$ python3 -q
>>> import numpy as np
>>> np.set_printoptions(precision=2, suppress=True, linewidth=160)
>>> def tidy(a):
...     return np.round(a, 2) + 0
... 
>>> m1 = np.loadtxt("block12.csv", delimiter=",")
>>> m1
array([[  7.,   1.,   6.,   6.,   7.,   7.],
       [  4.,  -2.,   3.,   3.,   4.,   4.],
       [  0.,  -6.,  -1.,  -1.,   0.,   0.],
       [ -6., -12.,  -7.,  -7.,  -6.,  -6.],
       [ -5., -11.,  -6.,  -6.,  -5.,  -5.],
       [ -6., -12.,  -7.,  -7.,  -6.,  -6.],
       [ -1.,  -7.,  -2.,  -2.,  -1.,  -1.],
       [  9.,   3.,   8.,   8.,   9.,   9.],
       [  4.,  -2.,   3.,   3.,   4.,   4.],
       [  9.,   3.,   8.,   8.,   9.,   9.],
       [  8.,   2.,   7.,   7.,   8.,   8.],
       [ 10.,   4.,   9.,   9.,  10.,  10.],
       [ -2.,  -8.,  -3.,  -3.,  -2.,  -2.],
       [ -1.,  -7.,  -2.,  -2.,  -1.,  -1.],
       [ -7., -13.,  -8.,  -8.,  -7.,  -7.],
       [ -7., -13.,  -8.,  -8.,  -7.,  -7.]])
>>> np.abs(np.diag(np.linalg.qr(m1)[1])) > 1e-9
array([ True,  True, False, False, False, False])
>>> np.unique(m1.round(6), axis=0).shape
(11, 6)
>>> U, sigma, VT = np.linalg.svd(m1)
>>> evecs = VT[:(sigma > 1e-8).sum()]
>>> rng = np.random.default_rng(763772)
>>> x0 = m1[14] + 5 * m1[8] + rng.integers(2) * np.eye(6)[2]
>>> x0
array([ 13., -23.,   8.,   7.,  13.,  13.])
>>> tidy(evecs.T @ evecs)
array([[ 0.23, -0.06,  0.18,  0.18,  0.23,  0.23],
       [-0.06,  0.96,  0.11,  0.11, -0.06, -0.06],
       [ 0.18,  0.11,  0.17,  0.17,  0.18,  0.18],
       [ 0.18,  0.11,  0.17,  0.17,  0.18,  0.18],
       [ 0.23, -0.06,  0.18,  0.18,  0.23,  0.23],
       [ 0.23, -0.06,  0.18,  0.18,  0.23,  0.23]])
>>> U, sigma, VT = np.linalg.svd(m1)
>>> np.argmax(sigma[:-1] / (sigma[1:] + 1e-6)) + 1
np.int64(2)
>>> M2 = U[:, :2] @ np.diag(sigma[:2]) @ VT[:2]
>>> np.linalg.matrix_rank(m1, rtol=0.05)
np.int64(2)
>>> def softmax(z):
...     e = np.exp(z - z.max(axis=-1, keepdims=True))
...     return e / e.sum(axis=-1, keepdims=True)
... 
>>> tidy(softmax(m1).sum(axis=1))
array([1., 1., 1., 1., 1., 1., 1., 1., 1., 1., 1., 1., 1., 1., 1., 1.])
>>> att = m1 @ m1.T / np.sqrt(6)
>>> tidy(softmax(att)[14] @ m1)
array([ -7., -13.,  -8.,  -8.,  -7.,  -7.])
>>> softmax(att).round(6).argmax(axis=1)
array([11, 11, 14, 14, 14, 14, 14, 11, 11, 11, 11, 11, 14, 14, 14, 14])
>>> gram = np.cov(m1, rowvar=False)
>>> np.median(m1, axis=0)
array([-0.5, -6.5, -1.5, -1.5, -0.5, -0.5])
>>> gram.shape
(6, 6)
>>> tidy(m1.std(axis=0))
array([6.08, 6.08, 6.08, 6.08, 6.08, 6.08])
>>> np.argwhere(np.triu(np.abs(np.corrcoef(m1.T)) > 0.8, 1))
array([[0, 1],
       [0, 2],
       [0, 3],
       [0, 4],
       [0, 5],
       [1, 2],
       [1, 3],
       [1, 4],
       [1, 5],
       [2, 3],
       [2, 4],
       [2, 5],
       [3, 4],
       [3, 5],
       [4, 5]])
>>> tidy(np.linalg.eigvalsh(gram)[::-1])
array([236.8,   0. ,   0. ,   0. ,   0. ,   0. ])
>>> np.corrcoef(m1.T)
array([[1., 1., 1., 1., 1., 1.],
       [1., 1., 1., 1., 1., 1.],
       [1., 1., 1., 1., 1., 1.],
       [1., 1., 1., 1., 1., 1.],
       [1., 1., 1., 1., 1., 1.],
       [1., 1., 1., 1., 1., 1.]])
>>> np.argsort(-m1.std(axis=0).round(6), kind="stable")
array([0, 1, 2, 3, 4, 5])
>>> arr = np.load("mat.npy")
>>> arr
array([[-1.19, -0.02, -0.2 ,  0.24, -1.34, -0.02, -1.23,  1.17, -0.33, -0.11, -1.43, -0.81],
       [ 0.25, -0.62, -0.36, -0.22,  0.99, -0.31, -2.24, -0.24, -1.11,  0.62, -0.48, -0.6 ],
       [-0.51,  0.76,  0.81, -0.22,  1.06,  0.13,  0.56,  1.44, -0.17, -1.7 ,  0.86, -0.53],
       [ 0.14, -1.25, -1.51,  0.84, -1.11, -0.28,  0.66, -0.15, -0.14, -1.44, -0.52, -0.57],
       [ 1.39, -0.09, -0.37,  1.45,  0.61,  0.77, -0.69, -0.87, -1.17, -0.85,  0.52,  0.5 ],
       [-0.66, -1.27,  0.95, -0.01, -0.33,  0.04,  1.48, -0.53,  1.76, -0.48,  0.17,  0.34],
       [-0.63, -2.05, -0.53, -0.3 ,  0.44, -1.19, -0.2 , -1.08, -0.21,  1.04, -0.23,  0.15],
       [ 0.53,  1.94, -0.67,  0.68,  0.53,  0.82, -0.05, -0.89,  0.55, -0.97, -0.24,  0.98],
       [-1.17,  0.38,  0.43, -0.71,  0.65,  0.3 ,  1.37, -1.16,  1.45, -0.9 , -0.14, -0.38],
       [ 1.81, -0.33, -0.29,  1.3 ,  0.33,  0.45,  0.95, -0.27, -0.94, -0.05,  0.64, -1.1 ],
       [ 1.04,  0.97, -2.44,  0.05,  0.1 , -0.06, -0.19, -0.35, -0.26, -0.3 , -0.26, -0.8 ],
       [ 0.94, -1.04,  0.18, -0.05,  0.33, -1.3 ,  0.22, -1.72, -0.97,  0.27,  0.19, -1.07],
       [ 0.98, -1.29, -0.06, -1.06,  0.05,  0.39,  1.38,  0.08, -0.65,  1.16, -1.15, -0.33],
       [ 0.93,  0.29, -1.02, -1.35,  0.9 ,  1.06, -0.99, -0.49,  1.23,  0.73,  0.05,  0.03],
       [-0.04, -0.1 ,  1.26,  2.06, -0.47, -0.04,  0.16, -0.37, -0.92, -1.34, -0.24, -0.28],
       [ 0.09, -0.49, -0.38,  1.83,  1.5 ,  0.36, -0.35,  0.58, -0.11,  1.11, -0.8 , -0.72],
       [ 0.32,  1.17, -0.66, -0.18, -0.35,  0.04, -0.52,  0.75, -1.15, -0.78,  1.13, -1.7 ],
       [-1.91, -0.43,  0.18, -1.26,  0.92,  0.6 , -0.59,  0.39, -1.11,  0.2 ,  0.68,  0.29],
       [ 1.6 , -0.38, -1.21,  0.28, -0.55,  0.38, -1.22, -0.67,  1.17,  0.36, -0.47, -0.79],
       [ 0.35, -1.95,  1.74,  0.12,  0.19, -0.41, -0.92,  0.31,  0.24, -0.47,  0.06,  0.75],
       [ 0.08, -1.18, -0.74,  0.51,  0.74, -0.42,  1.57, -0.8 ,  0.24, -0.5 , -1.55,  0.51],
       [-0.42, -1.49,  0.55, -1.65,  1.26,  0.3 ,  1.1 ,  0.4 , -0.35, -0.14,  0.6 ,  0.04],
       [-1.24, -0.09, -0.49, -0.61,  1.35, -1.64, -0.5 , -0.27,  0.62,  0.51, -0.94,  0.69],
       [ 0.73, -0.01,  0.34,  1.09,  1.56,  1.01,  0.23,  0.37,  1.39,  0.74,  0.  ,  1.02],
       [ 0.33,  0.66, -0.16,  0.57, -0.45, -1.88, -1.38, -0.54,  0.53, -0.89, -0.32, -1.01],
       [ 0.13,  1.82, -0.57,  0.79,  1.25, -0.79, -0.13, -0.54,  1.35,  0.05,  0.54, -0.34],
       [ 0.3 ,  1.43, -0.28,  0.74,  0.59, -0.79, -1.27, -0.77,  0.9 ,  0.6 ,  0.19,  1.37],
       [-0.25, -0.27, -1.1 ,  0.69, -0.64,  0.88,  0.04,  0.53,  1.43, -1.54, -0.3 ,  1.1 ],
       [-0.04,  0.29,  1.32, -1.28,  0.97,  0.02,  0.71,  0.17,  1.66,  0.83, -0.78,  0.03],
       [-0.1 , -0.8 , -1.31,  0.01, -0.11,  1.25,  0.73, -0.32,  1.34,  1.24,  0.61,  0.84],
       [ 0.6 ,  0.04, -0.47, -0.32, -1.81, -0.25,  0.63,  0.37,  0.57, -1.96,  0.21,  0.49],
       [-0.64,  0.68,  1.87, -0.54,  0.37, -0.91, -0.08, -0.69, -0.67,  1.43, -0.47, -0.41],
       [ 0.83,  0.88,  0.81,  0.04,  0.44,  1.26,  0.86,  0.92, -1.22, -1.23, -0.71, -0.05],
       [-0.45, -0.44,  0.44,  0.69, -0.34,  1.19,  0.33, -0.93, -0.75,  1.68,  1.38, -0.38],
       [-1.04, -0.53,  0.28, -0.23, -0.48, -0.67,  0.33, -1.44, -0.16,  1.43,  1.01, -1.25],
       [ 0.78,  0.17,  0.3 , -1.26,  0.  ,  0.3 ,  0.51, -1.42,  1.15, -1.42, -0.55,  0.83],
       [-1.01,  0.3 ,  0.55,  0.  ,  0.67, -1.2 ,  1.48, -1.23,  0.  ,  1.38,  0.26,  0.06]])
>>> D = np.linalg.norm(arr[:, None] - arr[None], axis=-1)
>>> D.mean(axis=1).argmax()
np.int64(0)
>>> D.shape
(37, 37)
>>> tidy(np.linalg.norm(arr, axis=1))
array([3.  , 3.  , 3.  , 3.  , 3.  , 3.  , 3.  , 2.99, 3.  , 2.99, 3.  , 3.  , 3.  , 3.  , 3.  , 3.  , 3.  , 3.  , 3.  , 2.99, 3.  , 3.  , 3.  , 3.  , 3.  ,
       3.  , 3.  , 3.  , 3.  , 3.  , 3.  , 3.  , 3.  , 3.  , 3.  , 3.  , 3.  ])
>>> tidy(D[:5, :5])
array([[0.  , 3.64, 4.39, 3.67, 4.88],
       [3.64, 0.  , 4.77, 4.57, 3.59],
       [4.39, 4.77, 0.  , 4.51, 4.35],
       [3.67, 4.57, 4.51, 0.  , 3.82],
       [4.88, 3.59, 4.35, 3.82, 0.  ]])
>>> np.unravel_index(D.round(6).argmax(), D.shape)
(np.int64(27), np.int64(31))
>>> D[11].round(6).argsort(kind="stable")[:4]
array([11,  6, 34,  9])
>>> E = np.loadtxt("layer14.csv", delimiter=",")
>>> E
array([[ -9.  ,  -1.95,   1.97,   4.96,  -4.96, -15.  ,   3.96,  12.97,   6.93, -14.99,   2.98, -12.94, -11.93],
       [ -3.06,  -6.01,   0.02,   3.  ,  -9.  ,  -9.01,   6.05,   8.98,   2.94,  -9.03,   8.95,  -9.06,  -6.04],
       [-11.05,   2.01,   2.98,   4.96,  -0.01, -14.91,   0.94,  11.99,   8.07, -14.9 ,  -3.05, -12.  , -12.98],
       [  0.12,  -0.03,   0.09,   0.01,  -0.02,   0.  ,   0.01,   0.07,  -0.04,   0.  ,   0.04,  -0.03,   0.05],
       [ -4.  ,  -0.04,   0.93,   1.94,  -1.06,  -6.  ,   0.96,   4.98,   3.02,  -6.06,   0.02,  -4.98,  -5.04]])
>>> x0 = np.array([3, 1, 0, 2, 3, 2, 2, 0, 3, 3, 3, 2, 2])
>>> a = np.maximum(E @ x0, 0)
>>> np.flatnonzero(a > 1e-9)
array([3])
>>> tidy(E.T @ a)
array([ 0.04, -0.01,  0.03,  0.  , -0.01,  0.  ,  0.  ,  0.02, -0.01,  0.  ,  0.01, -0.01,  0.02])
>>> f, v = E[2], E[4]
>>> tidy(f @ f)
np.float64(1135.49)
>>> tidy(f @ v)
np.float64(446.38)
>>> p = (f @ v) / (f @ f) * f
>>> tidy(v - p)
array([ 0.34, -0.83, -0.24, -0.01, -1.06, -0.14,  0.59,  0.27, -0.15, -0.2 ,  1.22, -0.26,  0.06])
>>> tidy(p)
array([-4.34,  0.79,  1.17,  1.95,  0.  , -5.86,  0.37,  4.71,  3.17, -5.86, -1.2 , -4.72, -5.1 ])
>>> tidy((v - p) @ f)
np.float64(0.0)
>>> t3 = np.stack([E, 5 * E, E[::-1]])
>>> tidy(np.linalg.norm(t3, axis=(1, 2)))
array([ 55.46, 277.31,  55.46])
>>> t3.shape
(3, 5, 13)
>>> (t3 @ E.T).shape
(3, 5, 5)
>>> tidy(softmax(10 * E[1]))
array([0.  , 0.  , 0.  , 0.  , 0.  , 0.  , 0.  , 0.57, 0.  , 0.  , 0.43, 0.  , 0.  ])
>>> tidy(softmax(E[1] + 2))
array([0.  , 0.  , 0.  , 0.  , 0.  , 0.  , 0.03, 0.49, 0.  , 0.  , 0.48, 0.  , 0.  ])
>>> tidy(softmax(E).sum(axis=1))
array([1., 1., 1., 1., 1.])
>>> att = E @ E.T / np.sqrt(13)
>>> softmax(att).round(6).argmax(axis=1)
array([0, 0, 2, 1, 0])
>>> tidy(softmax(att + np.triu(np.full(att.shape, -np.inf), 1)))
array([[1.  , 0.  , 0.  , 0.  , 0.  ],
       [1.  , 0.  , 0.  , 0.  , 0.  ],
       [0.  , 0.  , 1.  , 0.  , 0.  ],
       [0.24, 0.32, 0.19, 0.25, 0.  ],
       [0.58, 0.  , 0.42, 0.  , 0.  ]])
>>> tidy(softmax(att))
array([[1.  , 0.  , 0.  , 0.  , 0.  ],
       [1.  , 0.  , 0.  , 0.  , 0.  ],
       [0.  , 0.  , 1.  , 0.  , 0.  ],
       [0.19, 0.26, 0.15, 0.2 , 0.19],
       [0.58, 0.  , 0.42, 0.  , 0.  ]])
>>> tidy(softmax(att)[1] @ E)
array([ -9.  ,  -1.95,   1.97,   4.96,  -4.96, -15.  ,   3.96,  12.97,   6.93, -14.99,   2.98, -12.94, -11.93])
